In [1]: import numpy as np

In [2]: from numpy import linalg as LA

In [3]: np.set_printoptions(precision=1, suppress=True, linewidth=100, floatmode="fixed")

In [4]: A = np.array([[0, -2, 0, -2, 1],
   ...:     [-2, -2, -2, 2, -1],
   ...:     [-2, -2, -1, 0, 1],
   ...:     [-2, 0, 1, -1, -2],
   ...:     [0, 0, 2, 2, 2]])

In [5]: print(A)
[[ 0 -2  0 -2  1]
 [-2 -2 -2  2 -1]
 [-2 -2 -1  0  1]
 [-2  0  1 -1 -2]
 [ 0  0  2  2  2]]

In [6]: P = np.triu(np.array([[7, -5, -9, 6, 9],
   ...:     [1, -9, 2, 8, -5],
   ...:     [7, -6, -6, 7, -4],
   ...:     [5, 3, -2, 8, 2],
   ...:     [2, 5, 3, 0, 1]]), 1) + np.eye(5)

In [7]: M2 = P @ A @ LA.inv(P)

In [8]: print(round(float(LA.det(M2)), 1))
-136.0

In [9]: print(P @ A - A @ P)
[[ 16.0  28.0  47.0  18.0  -4.0]
 [-20.0 -14.0 -18.0  24.0 -28.0]
 [-14.0 -10.0 -15.0  20.0 -18.0]
 [  0.0 -10.0 -14.0   9.0  28.0]
 [  0.0   0.0   0.0 -14.0   4.0]]

In [10]: print(M2)
[[   16.0   106.0   -25.0  -769.0  1827.0]
 [  -22.0  -116.0    28.0   848.0 -1991.0]
 [  -16.0   -82.0    18.0   611.0 -1437.0]
 [   -2.0   -10.0     7.0    46.0   -94.0]
 [    0.0     0.0     2.0   -12.0    34.0]]

In [11]: print(np.round(np.poly(M2), 1) + 0)
[  1.0   2.0 -13.0   0.0  52.0 136.0]

In [12]: M2 = np.array([[-2, 0], [-2, 1]])

In [13]: Z = np.kron(M2, A)

In [14]: print(Z.shape)
(10, 10)

In [15]: print(LA.matrix_rank(Z))
10

In [16]: print(Z)
[[ 0  4  0  4 -2  0  0  0  0  0]
 [ 4  4  4 -4  2  0  0  0  0  0]
 [ 4  4  2  0 -2  0  0  0  0  0]
 [ 4  0 -2  2  4  0  0  0  0  0]
 [ 0  0 -4 -4 -4  0  0  0  0  0]
 [ 0  4  0  4 -2  0 -2  0 -2  1]
 [ 4  4  4 -4  2 -2 -2 -2  2 -1]
 [ 4  4  2  0 -2 -2 -2 -1  0  1]
 [ 4  0 -2  2  4 -2  0  1 -1 -2]
 [ 0  0 -4 -4 -4  0  0  2  2  2]]
